>>> import numpy as np
>>> import numpy.linalg as la
>>> np.set_printoptions(suppress=True, linewidth=200)
>>> tidy = lambda a: np.round(a, 2) + 0
>>> arr = np.load("arr.npy")
>>> arr
array([[ 1.02,  0.4 , -0.9 ,  0.4 ],
       [-0.34, -0.4 , -1.  ,  0.3 ],
       [-1.42, -0.7 ,  1.4 ,  0.9 ],
       [ 1.29,  0.8 , -0.1 , -0.2 ],
       [-1.3 , -0.5 , -2.  , -2.3 ],
       [ 2.67,  1.4 ,  0.  ,  1.7 ],
       [ 1.86,  1.  ,  1.3 , -1.2 ],
       [-0.1 , -0.1 , -1.7 , -0.3 ],
       [-1.7 , -0.6 , -1.2 , -0.3 ],
       [ 0.83,  0.5 ,  0.8 ,  1.2 ],
       [-1.42, -0.7 ,  0.4 ,  0.8 ],
       [ 2.59,  1.4 , -0.7 ,  0.5 ],
       [ 3.76,  1.7 ,  1.4 ,  1.1 ],
       [ 0.89,  0.6 , -0.6 ,  0.8 ],
       [-0.85, -0.3 ,  2.6 ,  0.3 ],
       [ 1.07,  0.8 ,  0.  ,  1.5 ],
       [-2.48, -1.4 , -1.4 , -0.9 ],
       [-1.53, -1.  , -0.2 ,  0.5 ],
       [-0.87, -0.3 ,  1.1 ,  1.6 ],
       [-2.17, -0.8 , -0.2 , -0.2 ],
       [ 2.31,  1.4 , -1.2 ,  0.3 ],
       [-0.5 , -0.1 ,  0.1 , -2.6 ],
       [-2.07, -1.5 ,  0.4 ,  0.6 ],
       [ 3.84,  1.9 , -0.8 ,  1.2 ],
       [-0.83, -0.1 ,  0.2 , -0.9 ],
       [ 2.  ,  0.6 , -1.5 ,  0.3 ],
       [-5.01, -2.5 , -0.2 , -0.8 ],
       [-1.98, -1.  ,  1.5 , -2.8 ],
       [ 2.24,  1.3 , -1.5 ,  0.4 ]])
>>> Ac = arr - arr.mean(axis=0)
>>> U, sigma, Vh = la.svd(Ac, full_matrices=False)
>>> tidy(Ac.mean(axis=0))
array([0., 0., 0., 0.])
>>> tidy(np.abs(Vh[-1]))
array([0.46, 0.89, 0.01, 0.03])
>>> tidy(sigma ** 2 / (sigma ** 2).sum())
array([0.71, 0.17, 0.12, 0.  ])
>>> np.abs(U[:, 0]).argmax()
np.int64(26)
>>> la.matrix_rank(Ac)
np.int64(4)
>>> labels = arr[:, 2] > np.median(arr[:, 2])
>>> f = arr[labels].mean(axis=0) - arr[~labels].mean(axis=0)
>>> ((arr - arr.mean(axis=0)) @ f > 0).astype(int)
array([0, 0, 1, 1, 0, 1, 1, 0, 0, 1, 1, 0, 1, 0, 1, 1, 0, 0, 1, 0, 0, 0, 1, 0, 1, 0, 0, 1, 0])
>>> np.argsort(-np.abs(f).round(6), kind="stable")
array([2, 3, 0, 1])
>>> labels.astype(int)
array([0, 0, 1, 1, 0, 1, 1, 0, 0, 1, 1, 0, 1, 0, 1, 1, 0, 0, 1, 0, 0, 1, 1, 0, 1, 0, 0, 1, 0])
>>> tidy(f)
array([0.09, 0.09, 1.8 , 0.15])
>>> A = np.load("run19.npy")
>>> A
array([[ 3.41,  8.35,  8.17,  7.83],
       [ 3.97,  8.15,  8.22,  9.12],
       [ 1.32,  6.87,  8.07,  7.52],
       [ 2.  ,  8.23, 10.83,  8.14],
       [ 4.2 , 10.3 , 10.74,  9.81],
       [ 1.56,  8.36,  8.28,  8.55],
       [ 3.55,  9.19,  9.  ,  8.83],
       [ 3.56,  8.73,  8.17,  8.33],
       [ 3.9 ,  8.8 ,  7.63,  9.57],
       [ 1.07,  8.  ,  9.42,  7.52],
       [ 3.54,  8.24,  8.31,  8.68],
       [ 3.55,  8.49,  8.81,  9.75],
       [ 4.  ,  7.64,  8.11,  7.86],
       [ 3.31,  8.53, 10.66,  8.67],
       [ 3.05, 10.27,  7.73,  9.55],
       [ 3.17,  8.45,  9.33, 11.13],
       [ 2.82,  9.01,  9.2 ,  8.4 ],
       [ 3.5 ,  9.92,  8.28,  9.31],
       [ 2.8 ,  8.2 ,  8.46,  7.26],
       [ 3.13,  7.98,  9.2 ,  7.83],
       [ 4.8 ,  8.01,  8.77, 10.47],
       [ 1.2 ,  9.63,  7.77,  9.57],
       [ 2.21,  9.02,  9.47,  7.64],
       [ 4.94,  8.45,  9.71,  9.22],
       [ 3.63,  8.3 ,  9.64,  9.66],
       [ 4.73,  8.94,  9.21, 10.48],
       [ 3.82,  8.27,  7.02,  9.3 ],
       [ 1.3 , 10.5 , 10.18,  9.54],
       [ 4.44,  9.86,  8.8 ,  9.79],
       [ 3.37,  9.11,  9.01,  9.69]])
>>> C = A[[1, 23]].astype(float)
>>> for _ in range(3):
...     labels = la.norm(A[:, None] - C, axis=-1).argmin(axis=1)
...     C = np.array([A[labels == j].mean(axis=0) for j in range(2)])
... 
>>> labels
array([0, 0, 0, 0, 1, 0, 0, 0, 0, 0, 0, 1, 0, 1, 0, 1, 0, 0, 0, 0, 1, 0, 0, 1, 1, 1, 0, 0, 1, 1])
>>> np.abs(C[1] - C[0]).argmax()
np.int64(3)
>>> E = np.array([[-14.81, -1.74, -6.3, -2.91],
...     [-5.41, 17.38, 1.18, -16.9],
...     [-24.2, 11.6, -2.97, -13.31],
...     [6.21, -12.02, -2.77, 9.72],
...     [40.41, -8.71, 2.28, 8.51],
...     [27.21, -14.41, 1.42, 14.59],
...     [3.98, 12.38, 2.58, -11.04],
...     [-13.99, 13.02, 6.77, -6.59],
...     [3.38, -0.2, -3.38, -3.1],
...     [2.02, -9.53, 0.94, 10.72],
...     [-19.6, 4.36, -3.21, -6.24],
...     [-33.81, 15.3, -3.52, -17.01],
...     [9.22, -14.98, -6.39, 9.39],
...     [3.61, 2.07, 5.7, 2.74],
...     [12.97, 5.02, 7.75, 0.9],
...     [0.23, 9.22, -0.21, -9.92]])
>>> labels = E[:, 0] > np.median(E[:, 0])
>>> f = E[labels].mean(axis=0) - E[~labels].mean(axis=0)
>>> np.argsort(-np.abs(f).round(6), kind="stable")
array([0, 3, 1, 2])
>>> labels.astype(int)
array([0, 0, 0, 1, 1, 1, 1, 0, 1, 0, 0, 0, 1, 1, 1, 0])
>>> cov = np.cov(E, rowvar=False)
>>> tidy(cov)
array([[ 351.09, -132.13,   28.16,  141.04],
       [-132.13,  121.44,   11.91, -108.2 ],
       [  28.16,   11.91,   19.05,    2.86],
       [ 141.04, -108.2 ,    2.86,  107.07]])
>>> tidy(np.corrcoef(E[:, 3], E[:, 1])[0, 1])
np.float64(-0.95)
>>> np.argsort(-E.std(axis=0).round(6), kind="stable")
array([0, 1, 3, 2])
>>> cov.shape
(4, 4)
>>> tidy(np.median(E, axis=0))
array([ 2.7 ,  3.22,  0.36, -3.  ])
>>> np.argwhere(np.triu(np.abs(np.corrcoef(E.T)) > 0.8, 1))
array([[1, 3]])
>>> cov = E.T @ E
>>> tidy(cov)
array([[ 5266.82, -1986.65,   422.45,  2120.57],
       [-1986.65,  1873.28,   178.43, -1677.67],
       [  422.45,   178.43,   285.71,    43.15],
       [ 2120.57, -1677.67,    43.15,  1664.01]])
>>> tidy(la.eigvalsh(cov)[::-1])
array([7411.51, 1431.16,  247.14,    0.01])
>>> tidy(np.trace(cov)), tidy((E ** 2).sum())
(np.float64(9089.82), np.float64(9089.82))
>>> (E @ E.T).shape
(16, 16)
>>> la.matrix_rank(cov)
np.int64(4)
>>> np.allclose(cov, cov.T)
True
>>> tidy(np.diag(cov))
array([5266.82, 1873.28,  285.71, 1664.01])
>>> tidy(la.svd(E, compute_uv=False) ** 2)
array([7411.51, 1431.16,  247.14,    0.01])
